$ python -q
>>> import numpy as np
>>> from numpy import linalg as LA
>>> np.set_printoptions(precision=1, suppress=True, linewidth=140, legacy="1.25")
>>> mat = np.load("sample15.npy")
>>> mat
array([[-1, -1, -1],
       [-1, -2, -2],
       [-1, -2, -3]])
>>> q, V = LA.qr(mat[:, :1])[0], LA.qr(mat[:, 1:])[0]
>>> sv = LA.svd(q.T @ V, compute_uv=False)
>>> np.degrees(np.arccos(sv.clip(0, 1)))
array([15.])
>>> round(float(LA.norm(q @ q.T - V @ V.T, 2)), 1)
1.0
>>> np.round(LA.det(mat[::-1]), 1)
1.0
>>> LA.eigvals(mat)
array([-5. , -0.6, -0.3])
>>> np.einsum("ii->", mat)
-6
>>> np.round(LA.eigvals(mat).sum().real, 1)
-6.0
>>> np.einsum("ij,ji->", mat, mat)
26
>>> left, sv, vt = LA.svd(mat, full_matrices=False)
>>> sv / sv[0]
array([1. , 0.1, 0.1])
>>> np.round(vt @ vt.T, 1) + 0
array([[1., 0., 0.],
       [0., 1., 0.],
       [0., 0., 1.]])
>>> np.abs(vt[0])
array([0.3, 0.6, 0.7])
>>> np.cumsum(sv ** 2) / np.sum(sv ** 2)
array([1., 1., 1.])
>>> np.abs(left[:, 0]).round(6).argmax()
2
>>> W0 = np.loadtxt("case17.csv", delimiter=",")
>>> W0.round(1) + 0
array([[18.9, -0.1, -8.2],
       [ 2.2, -0.1, -1.1],
       [ 8.4,  0. , -3.6],
       [ 0. ,  0. ,  0. ],
       [16.7, -0.1, -7.2],
       [ 2.2,  0. , -1. ],
       [ 2. , -0.1, -1.1],
       [14.7,  0.1, -6.2],
       [ 0.1,  0.1,  0. ],
       [ 6.3,  0.1, -2.7],
       [ 8.5, -0.1, -3.6],
       [ 8.3,  0. , -3.5],
       [14.7,  0. , -6.4],
       [ 6.3,  0.2, -2.7],
       [10.6,  0. , -4.6],
       [ 6.4,  0. , -2.7],
       [12.6, -0.2, -5.4],
       [19. ,  0.1, -7.8],
       [14.7, -0.2, -6.3],
       [16.8,  0. , -7.3],
       [14.6,  0. , -6.2],
       [ 4.3, -0.1, -1.8],
       [10.5,  0. , -4.6],
       [ 8.4,  0. , -3.5],
       [10.5,  0.1, -4.6],
       [ 6.3,  0. , -2.8]])
>>> q, r_ = LA.qr(mat)
>>> r_
array([[ 1.7,  2.9,  3.5],
       [ 0. ,  0.8,  1.2],
       [ 0. ,  0. , -0.7]])
>>> q @ r_
array([[-1., -1., -1.],
       [-1., -2., -2.],
       [-1., -2., -3.]])
>>> x0 = np.array([-9, 3, -3])
>>> y = W0 @ x0
>>> LA.solve(W0.T @ W0, W0.T @ y)
array([-9.,  3., -3.])
>>> try:
...     LA.solve(W0, y)
... except LA.LinAlgError as e:
...     print("failed:", e)
... 
failed: Last 2 dimensions of the array must be square
>>> rng = np.random.default_rng(97786)
>>> y = y + 0.3 * rng.normal(size=26)
>>> y
array([-146. ,  -16.7,  -64.7,   -0.1, -129.3,  -17. ,  -15.4, -114.1,   -0.5,  -48.1,  -65.3,  -64.8, -113.6,  -47.6,  -81.5,  -49.4,
        -97.6, -147.1, -114. , -128.6, -112.9,  -33.8,  -80.7,  -65. ,  -80.1,  -47.8])
>>> b, *_ = LA.lstsq(W0, y)
>>> b
array([-9.2,  2.7, -3.6])
>>> b.round()
array([-9.,  3., -4.])
>>> X = np.load("w.npy")
>>> X
array([[-0.4, -1.2,  0.4],
       [-1. ,  0.6,  0.1],
       [ 0.2,  0.3, -1. ]])
>>> M2 = np.array([[-2, -1, -9], [2, 2, -3]])
>>> Z = np.kron(M2, X)
>>> Z
array([[ 0.8,  2.4, -0.8,  0.4,  1.2, -0.4,  3.6, 10.8, -3.6],
       [ 2. , -1.2, -0.2,  1. , -0.6, -0.1,  9. , -5.4, -0.9],
       [-0.4, -0.6,  2. , -0.2, -0.3,  1. , -1.8, -2.7,  9. ],
       [-0.8, -2.4,  0.8, -0.8, -2.4,  0.8,  1.2,  3.6, -1.2],
       [-2. ,  1.2,  0.2, -2. ,  1.2,  0.2,  3. , -1.8, -0.3],
       [ 0.4,  0.6, -2. ,  0.4,  0.6, -2. , -0.6, -0.9,  3. ]])
>>> Z.shape
(6, 9)
>>> vals, V = LA.eig(X)
>>> vals
array([ 1.3, -1.4, -0.7])
>>> np.round(X @ V[:, 0] - vals[0] * V[:, 0], 1) + 0
array([0., 0., 0.])
>>> round(float(np.prod(vals)), 1)
1.3
